% ipython --no-banner

In [1]: import numpy as np

In [2]: from numpy import linalg as LA

In [3]: np.set_printoptions(suppress=True, linewidth=140)

In [4]: tidy = lambda a: np.round(a, 2) + 0

In [5]: m1 = np.array([[0.0, 3.0, 5.0, 3.0],
   ...:     [0.0, -1.0, -4.0, 4.0],
   ...:     [0.0, -2.0, 1.0, -5.0],
   ...:     [0.0, -5.0, -5.0, 3.0]])

In [6]: Y = np.array([[7, -8, -5], [8, 6, 4]])

In [7]: cent = np.kron(Y, m1)

In [8]: cent
Out[8]: 
array([[  0.,  21.,  35.,  21.,  -0., -24., -40., -24.,  -0., -15., -25., -15.],
       [  0.,  -7., -28.,  28.,  -0.,   8.,  32., -32.,  -0.,   5.,  20., -20.],
       [  0., -14.,   7., -35.,  -0.,  16.,  -8.,  40.,  -0.,  10.,  -5.,  25.],
       [  0., -35., -35.,  21.,  -0.,  40.,  40., -24.,  -0.,  25.,  25., -15.],
       [  0.,  24.,  40.,  24.,   0.,  18.,  30.,  18.,   0.,  12.,  20.,  12.],
       [  0.,  -8., -32.,  32.,   0.,  -6., -24.,  24.,   0.,  -4., -16.,  16.],
       [  0., -16.,   8., -40.,   0., -12.,   6., -30.,   0.,  -8.,   4., -20.],
       [  0., -40., -40.,  24.,   0., -30., -30.,  18.,   0., -20., -20.,  12.]])

In [9]: cent.shape
Out[9]: (8, 12)

In [10]: r = LA.matrix_rank(m1)

In [11]: r
Out[11]: np.int64(3)

In [12]: null = LA.svd(m1)[2][r:].T

In [13]: np.allclose(m1 @ null, 0)
Out[13]: True

In [14]: LA.matrix_rank(m1.T @ m1), LA.matrix_rank(m1 @ m1.T)
Out[14]: (np.int64(3), np.int64(3))

In [15]: null[:, 0] / null[np.abs(null[:, 0]).round(6).argmax(), 0]
Out[15]: array([1., 0., 0., 0.])

In [16]: null @ null.T
Out[16]: 
array([[1., 0., 0., 0.],
       [0., 0., 0., 0.],
       [0., 0., 0., 0.],
       [0., 0., 0., 0.]])

In [17]: m1 @ null
Out[17]: 
array([[0.],
       [0.],
       [0.],
       [0.]])

In [18]: [int(LA.matrix_rank(m1[:, :j + 1])) for j in range(4)]
Out[18]: [0, 1, 2, 3]

In [19]: null.shape
Out[19]: (4, 1)

In [20]: [int(LA.matrix_rank(np.delete(m1, i, axis=0))) for i in range(4)]
Out[20]: [3, 3, 3, 3]

In [21]: P = np.triu(np.array([[0, -2, 1, 0], [2, 1, -1, -2], [2, 1, -2, 0], [1, 0, -1, 2]]), 1) + np.eye(4)

In [22]: Y = P @ m1 @ LA.inv(P)

In [23]: P @ m1 - m1 @ P
Out[23]: 
array([[  0.,   0.,  12.,  -7.],
       [  0.,  12.,   8.,  -3.],
       [  0.,   0.,  -2.,  -4.],
       [  0.,   0.,  -5., -10.]])

In [24]: tidy(LA.det(Y))
Out[24]: np.float64(0.0)

In [25]: tidy(np.poly(Y))
Out[25]: array([  1.,  -3., -14.,  42.,   0.])

In [26]: LA.matrix_rank(Y)
Out[26]: np.int64(3)

In [27]: U, sv, Vh = LA.svd(m1)

In [28]: tidy(sv)
Out[28]: array([10.2 ,  7.44,  2.39,  0.  ])

In [29]: Y = U[:, :3] @ np.diag(sv[:3]) @ Vh[:3]

In [30]: LA.matrix_rank(m1, rtol=0.05)
Out[30]: np.int64(3)

In [31]: tidy(LA.norm(m1 - Y, 2)), sv[3]
Out[31]: (np.float64(0.0), np.float64(0.0))

In [32]: arr = np.load("test17.npy")

In [33]: arr
Out[33]: 
array([[ 2, -2,  5],
       [ 0,  1, -3],
       [ 0,  0, -4]])

In [34]: # triangular: eigenvalues sit on the diagonal

In [35]: vec = np.array([-3, 2, 3, 1])

In [36]: a = np.maximum(m1 @ vec, 0)

In [37]: np.flatnonzero(a > 1e-9)
Out[37]: array([0])

In [38]: m1.T @ a
Out[38]: array([  0.,  72., 120.,  72.])

In [39]: tidy(np.tanh(m1 @ vec))
Out[39]: array([ 1., -1., -1., -1.])

In [40]: np.maximum(m1 @ (3 * vec), 0)
Out[40]: array([72.,  0.,  0.,  0.])

In [41]: a
Out[41]: array([24.,  0.,  0.,  0.])

In [42]: np.maximum(m1 @ vec, 0) - np.maximum(-m1 @ vec, 0)
Out[42]: array([ 24., -10.,  -6., -22.])

In [43]: M = np.loadtxt("dump.csv", delimiter=",")

In [44]: M
Out[44]: 
array([[-2., -2., -2., -2.],
       [-2., -4., -4., -4.],
       [-2., -4., -6., -6.],
       [-2., -4., -6., -8.]])

In [45]: # equal to its transpose

In [46]: Q, V = LA.qr(M[:, :2])[0], LA.qr(M[:, 2:])[0]

In [47]: sv = LA.svd(Q.T @ V, compute_uv=False)

In [48]: tidy(LA.norm(Q @ Q.T - V @ V.T, 2))
Out[48]: np.float64(0.99)

In [49]: (sv > 0.9).sum()
Out[49]: np.int64(1)

In [50]: f = np.array([3, -4, -5, -1])

In [51]: Y = M + np.outer(f, np.eye(4)[1])

In [52]: tidy(LA.det(Y) / LA.det(M)), tidy(1 + LA.solve(M, f)[1])
Out[52]: (np.float64(4.0), np.float64(4.0))

In [53]: Y
Out[53]: 
array([[-2.,  1., -2., -2.],
       [-2., -8., -4., -4.],
       [-2., -9., -6., -6.],
       [-2., -5., -6., -8.]])

In [54]: np.einsum("ii->", m1)
Out[54]: np.float64(3.0)

In [55]: tidy(LA.eigvals(m1))
Out[55]: array([ 0.  , -3.74,  3.  ,  3.74])

In [56]: np.einsum("ij,ji->", m1, m1)
Out[56]: np.float64(37.0)

In [57]: tidy(LA.det(m1.T))
Out[57]: np.float64(0.0)

In [58]: tidy(LA.det(2 * m1)), tidy(LA.det(m1))
Out[58]: (np.float64(0.0), np.float64(0.0))

In [59]: tidy(LA.det(m1[::-1]))
Out[59]: np.float64(0.0)

In [60]: f = np.array([1, -2, -2])

In [61]: np.convolve(M[3], f)
Out[61]: array([-2.,  0.,  6., 12., 28., 16.])

In [62]: np.cross(M[3, :3], M[1, :3])
Out[62]: array([-8.,  4.,  0.])

In [63]: mat = np.loadtxt("block6.csv", delimiter=",")

In [64]: mat
Out[64]: 
array([[0., 7., 3.],
       [7., 0., 0.],
       [3., 0., 0.]])

In [65]: rng = np.random.default_rng(436129)

In [66]: lab = rng.permutation(3)

In [67]: lab
Out[67]: array([2, 0, 1])

In [68]: Y = mat[lab][:, lab]

In [69]: tidy(np.sort(np.abs(LA.eigvals(Y))))
Out[69]: array([0.  , 7.62, 7.62])

In [70]: np.trace(Y)
Out[70]: np.float64(0.0)

In [71]: U, sv, Vh = LA.svd(mat)

In [72]: V = Vh[:(sv > 1e-8).sum()]

In [73]: vec = mat[0] + -1 * mat[1] + rng.integers(2) * np.eye(3)[0]

In [74]: vec
Out[74]: array([-7.,  7.,  3.])

In [75]: tidy(np.diag(V.T @ V))
Out[75]: array([1.  , 0.84, 0.16])

In [76]: LA.matrix_rank(np.vstack([mat, vec]))
Out[76]: np.int64(2)

In [77]: np.allclose(V.T @ V @ vec, vec)
Out[77]: True
